% python3 -q
>>> import numpy as np
>>> from numpy import linalg as LA
>>> np.set_printoptions(precision=1, suppress=True, linewidth=200)
>>> K = np.loadtxt("x.csv", delimiter=",")
>>> K
array([[-1.2,  2. ,  0.2, -1.6, -0.2, -0.7,  1.7,  0.1],
       [ 1.1, -1.6, -0.8,  1.6, -0.7, -0.2, -2.6,  0.9],
       [ 1.4, -1.4,  1. ,  0.5,  0.8, -1.7, -0.6,  1.2]])
>>> M2 = K / np.sqrt((K ** 2).mean(axis=1, keepdims=True))
>>> LA.norm(M2, axis=1)
array([2.8, 2.8, 2.8])
>>> print(K - K.mean(axis=1, keepdims=True))
[[-1.2  2.   0.2 -1.6 -0.2 -0.7  1.7  0.1]
 [ 1.4 -1.3 -0.5  1.9 -0.4  0.1 -2.3  1.2]
 [ 1.2 -1.5  0.8  0.3  0.7 -1.9 -0.8  1. ]]
>>> LA.matrix_rank(K - K.mean(axis=1, keepdims=True))
np.int64(3)
>>> M2 = K / LA.norm(K, axis=1)
Traceback (most recent call last):
  File "<python-input-9>", line 1, in <module>
    M2 = K / LA.norm(K, axis=1)
         ~~^~~~~~~~~~~~~~~~~~~~
ValueError: operands could not be broadcast together with shapes (3,8) (3,) 
>>> M2 = K / LA.norm(K, axis=1, keepdims=True)
>>> cov = M2 @ M2.T
>>> np.argwhere(np.triu(np.abs(cov) > 0.95, 1))
array([], shape=(0, 2), dtype=int64)
>>> (np.abs(cov) > 0.9).astype(int)
array([[1, 0, 0],
       [0, 1, 0],
       [0, 0, 1]])
>>> LA.norm(M2, axis=1)
array([1., 1., 1.])
>>> A = np.load("data.npy")
>>> A
array([[ 4,  9,  2,  8,  4,  9,  9,  1,  0,  5],
       [ 3,  5,  2,  6,  0,  0,  2,  7,  7,  7],
       [ 8,  4,  2,  7,  5,  6,  0,  8,  6,  1],
       [13, 24,  8, 26,  4,  9, 15, 22, 21, 26]])
>>> # row 3 dominates
>>> print(np.round(LA.norm(A, 2) / LA.norm(A), 1))
1.0
>>> LA.cond(A) > 100
np.True_
>>> np.abs(np.diag(LA.qr(A)[1])) > 1e-9
array([ True,  True,  True, False])
>>> LA.lstsq(A[:-1].T, A[-1])[2]
np.int32(3)
>>> np.allclose(A[:-1].T @ LA.lstsq(A[:-1].T, A[-1])[0], A[-1])
True
>>> X = np.array([[0, 0, 0, 0],
...     [0, 0, 0, 0],
...     [-15, -15, -6, 12],
...     [-15, -15, -6, 12],
...     [-5, -5, -2, 4],
...     [0, 0, 0, 0]])
>>> X
array([[  0,   0,   0,   0],
       [  0,   0,   0,   0],
       [-15, -15,  -6,  12],
       [-15, -15,  -6,  12],
       [ -5,  -5,  -2,   4],
       [  0,   0,   0,   0]])
>>> # rows 0 and 1 are equal
>>> t = np.radians(15)
>>> r_ = np.eye(4)
>>> r_[0, 0] = r_[2, 2] = np.cos(t)
>>> r_[0, 2], r_[2, 0] = -np.sin(t), np.sin(t)
>>> r_
array([[ 1. ,  0. , -0.3,  0. ],
       [ 0. ,  1. ,  0. ,  0. ],
       [ 0.3,  0. ,  1. ,  0. ],
       [ 0. ,  0. ,  0. ,  1. ]])
>>> M2 = X @ r_.T
>>> np.round(LA.svd(X, compute_uv=False), 1) + 0, np.round(LA.svd(M2, compute_uv=False), 1) + 0
(array([36.5,  0. ,  0. ,  0. ]), array([36.5,  0. ,  0. ,  0. ]))
>>> print(np.round(LA.det(r_), 1), round(float(np.trace(r_)), 1))
1.0 3.9
>>> vec = np.array([2, -1, 2, 2])
>>> (X @ vec).argmax()
np.int64(0)
>>> LA.norm(X @ vec) <= LA.norm(X, 2) * LA.norm(vec) + 1e-9
np.True_
>>> X * vec
array([[  0,   0,   0,   0],
       [  0,   0,   0,   0],
       [-30,  15, -12,  24],
       [-30,  15, -12,  24],
       [-10,   5,  -4,   8],
       [  0,   0,   0,   0]])
>>> (X * vec).sum(axis=1)
array([ 0,  0, -3, -3, -1,  0])
>>> X @ np.eye(4)[0]
array([  0.,   0., -15., -15.,  -5.,   0.])
>>> vec @ X
Traceback (most recent call last):
  File "<python-input-40>", line 1, in <module>
    vec @ X
    ~~~~^~~
ValueError: matmul: Input operand 1 has a mismatch in its core dimension 0, with gufunc signature (n?,k),(k,m?)->(n?,m?) (size 6 is different from 4)
>>> rk = LA.matrix_rank(X)
>>> rk
np.int64(1)
>>> ns = LA.svd(X)[2][rk:].T
>>> ns @ ns.T
array([[ 0.6, -0.4, -0.1,  0.3],
       [-0.4,  0.6, -0.1,  0.3],
       [-0.1, -0.1,  0.9,  0.1],
       [ 0.3,  0.3,  0.1,  0.8]])
>>> np.round(X @ ns, 1) + 0
array([[0., 0., 0.],
       [0., 0., 0.],
       [0., 0., 0.],
       [0., 0., 0.],
       [0., 0., 0.],
       [0., 0., 0.]])
>>> [int(LA.matrix_rank(np.delete(X, i, axis=0))) for i in range(6)]
[1, 1, 1, 1, 1, 1]
>>> print(LA.lstsq(X[:-1].T, X[-1])[2])
1
>>> X @ LA.pinv(X) @ X
array([[  0.,   0.,   0.,   0.],
       [  0.,   0.,   0.,   0.],
       [-15., -15.,  -6.,  12.],
       [-15., -15.,  -6.,  12.],
       [ -5.,  -5.,  -2.,   4.],
       [  0.,   0.,   0.,   0.]])
>>> print(np.unique(X.round(6), axis=0).shape)
(3, 4)
>>> print(np.abs(np.diag(LA.qr(X)[1])) > 1e-9)
[ True False False False]
>>> print(round(np.trace(LA.pinv(X) @ X), 1))
1.0
>>> print(np.allclose(X[:-1].T @ LA.lstsq(X[:-1].T, X[-1])[0], X[-1]))
True
>>> m1 = np.load("arr.npy")
>>> m1
array([[ -3. ,  -8.6,  -6.9,  19. ,  -1.8,   5.3,   6.7,   8.8,   9.8,  -3.2],
       [  0.4, -12.1,  -5.8,   9.9,  -1.7,   8.2,   6. ,   0. ,   8.3,  -4. ],
       [  4.8, -11.2,   3.8,   2. ,  -1. ,   9.1,   8.1,  -3. ,  -2.1,  -6.4],
       [  0.3,  -9.1,  10.4,   3.7,  -1.8,  11.4,  10.5,   3.6,  -2.7,  -9.8],
       [ -1.2, -10.7,  -5.3,  15.8,  -2.4,   6.8,   7.9,   5.6,   8. ,  -4.9],
       [  3. ,   7.2,  -0.8,  -9. ,   2. ,  -6.6,  -7. ,  -5.7,  -4. ,   6.1],
       [ -5. ,  -3.1,   6.6,   2. ,  -1.8,   6.7,   5.6,   3.8,   0. ,  -7.1],
       [ -9.2,   0.3,  -0.1,  13. ,  -1.7,   2.6,   4.3,  11.5,   6.4,  -3.5],
       [  0.9,  -6.3,  -0.3,  -5.5,  -1.2,   5.9,   1.3,  -8.2,   1.2,  -2.6]])
>>> [round(float(x), 1) for x in LA.svd(X, compute_uv=False)[:3]]
[36.5, 0.0, 0.0]
>>> np.round(LA.norm(X, 2) / LA.norm(X), 1)
np.float64(1.0)
>>> f, g = m1[1], m1[4]
>>> round(f @ f, 1)
np.float64(469.2)
>>> pr = (f @ g) / (f @ f) * f
>>> LA.matrix_rank(np.outer(f, g))
np.int64(1)
>>> print(round(float((g - pr) @ f), 1))
-0.0
>>> pr
array([  0.4, -13.1,  -6.3,  10.7,  -1.8,   8.9,   6.5,   0. ,   9. ,  -4.3])
>>> g - pr
array([-1.6,  2.4,  1. ,  5.1, -0.6, -2.1,  1.4,  5.6, -1. , -0.6])
>>> print(round(float(LA.norm(m1) ** 2 / LA.norm(m1, 2) ** 2), 1))
1.5
>>> np.round(LA.norm(m1[3], 1), 1), round(float(LA.norm(m1[3], np.inf)), 1)
(np.float64(63.3), 11.4)
>>> round(float(LA.norm(m1, 2)), 1)
52.2
>>> print(LA.norm(m1, axis=0))
[12.4 25.4 16.6 31.8  5.3 22.  20.5 19.4 17.3 17.1]
>>> LA.norm(m1, axis=1).argmax()
np.int64(0)
>>> round(LA.norm(m1[3] - m1[7]), 1)
np.float64(26.0)
>>> J = np.load("dump.npy")
>>> J
array([[ 3,  0,  0],
       [ 4, -4,  0],
       [ 0,  0,  5]])
>>> # triangular: eigenvalues sit on the diagonal
>>> LA.matrix_rank(J - J[0, 0] * np.eye(3))
np.int64(2)
>>> [int(LA.matrix_rank(LA.matrix_power(J, p))) for p in range(1, 4)]
[3, 3, 3]
>>> f = np.array([4, 3, 0])
>>> print(np.array([np.convolve(row, f, "same") for row in J]))
[[  9   0   0]
 [ -4 -12   0]
 [  0  20  15]]
>>> np.polyval(f, J[1])
array([76, 52,  0])
>>> np.einsum("ij,ji->", J, J)
np.int64(50)
>>> print(np.einsum("ii->", J))
4
>>> np.round(LA.det(2 * J), 1), np.round(LA.det(J), 1)
(np.float64(-480.0), np.float64(-60.0))
>>> np.poly(J)
array([  1.,  -4., -17.,  60.])
>>> vals, V = LA.eig(J)
>>> J @ V[:, 0] - vals[0] * V[:, 0]
array([0., 0., 0.])
>>> np.sort(LA.eigvals(J @ J))
array([ 9., 16., 25.])
>>> np.sort(LA.eigvals(LA.inv(J)))
array([-0.2,  0.2,  0.3])
>>> print(np.sort(LA.eigvals(J.T)))
[-4.  3.  5.]
>>> vec = np.array([-1, -3, -2])
>>> rhs = J @ vec
>>> print(rhs)
[ -3   8 -10]
>>> LA.solve(J, rhs + J[:, 0])
array([ 0., -3., -2.])
>>> LA.solve(J, rhs)
array([-1., -3., -2.])
>>> M = np.load("run12.npy")
>>> M
array([[0, 2, 5, 1, 2, 1, 1, 0, 4],
       [0, 0, 0, 1, 4, 0, 2, 4, 1],
       [0, 0, 0, 3, 1, 5, 3, 4, 1],
       [0, 0, 0, 0, 3, 4, 2, 2, 2],
       [0, 0, 0, 0, 0, 5, 5, 1, 1],
       [0, 0, 0, 0, 0, 0, 1, 1, 5],
       [0, 0, 0, 0, 0, 0, 0, 1, 5],
       [0, 0, 0, 0, 0, 0, 0, 0, 1],
       [0, 0, 0, 0, 0, 0, 0, 0, 0]])
>>> # looks like rank 7
>>> vec = np.array([0, 3, 5, 2, 1, 5, 0, 4, 5])
>>> M @ np.eye(9)[3]
array([1., 1., 3., 0., 0., 0., 0., 0., 0.])
>>> print((M @ vec).argmax())
0
>>> print(M @ np.ones(9))
[16. 12. 17. 13. 12.  7.  6.  1.  0.]
>>> np.sign((M @ vec).round(6))
array([1, 1, 1, 1, 1, 1, 1, 1, 0])
>>> print(M * vec)
[[ 0  6 25  2  2  5  0  0 20]
 [ 0  0  0  2  4  0  0 16  5]
 [ 0  0  0  6  1 25  0 16  5]
 [ 0  0  0  0  3 20  0  8 10]
 [ 0  0  0  0  0 25  0  4  5]
 [ 0  0  0  0  0  0  0  4 25]
 [ 0  0  0  0  0  0  0  4 25]
 [ 0  0  0  0  0  0  0  0  5]
 [ 0  0  0  0  0  0  0  0  0]]
>>> W1 = np.array([[-7, 3, -6],
...     [5, -7, -9],
...     [8, 8, -9],
...     [-4, -6, -9],
...     [-5, -5, 0],
...     [2, 6, -7],
...     [0, -3, 7],
...     [-8, 0, -7],
...     [2, -8, 7]])
>>> c = np.array([4, 3, 3])
>>> hid = np.maximum(M @ W1 + c, 0)
>>> (hid > 0).astype(int)
array([[1, 0, 0],
       [0, 0, 0],
       [0, 0, 0],
       [0, 0, 0],
       [1, 1, 1],
       [1, 0, 1],
       [1, 0, 1],
       [1, 0, 1],
       [1, 1, 1]])
>>> W2 = np.array([[2, -2, 2], [-1, -2, 0], [-2, 1, 2]])
>>> W1 @ W2
array([[ -5,   2, -26],
       [ 35,  -5,  -8],
       [ 26, -41,  -2],
       [ 16,  11, -26],
       [ -5,  20, -10],
       [ 12, -23, -10],
       [-11,  13,  14],
       [ -2,   9, -30],
       [ -2,  19,  18]])
>>> hid @ W2
array([[ 100, -100,  100],
       [   0,    0,    0],
       [   0,    0,    0],
       [   0,    0,    0],
       [   0,  -33,   22],
       [ -64,   26,   88],
       [ -50,   19,   74],
       [  -8,   -2,   32],
       [  -1,  -11,   14]])
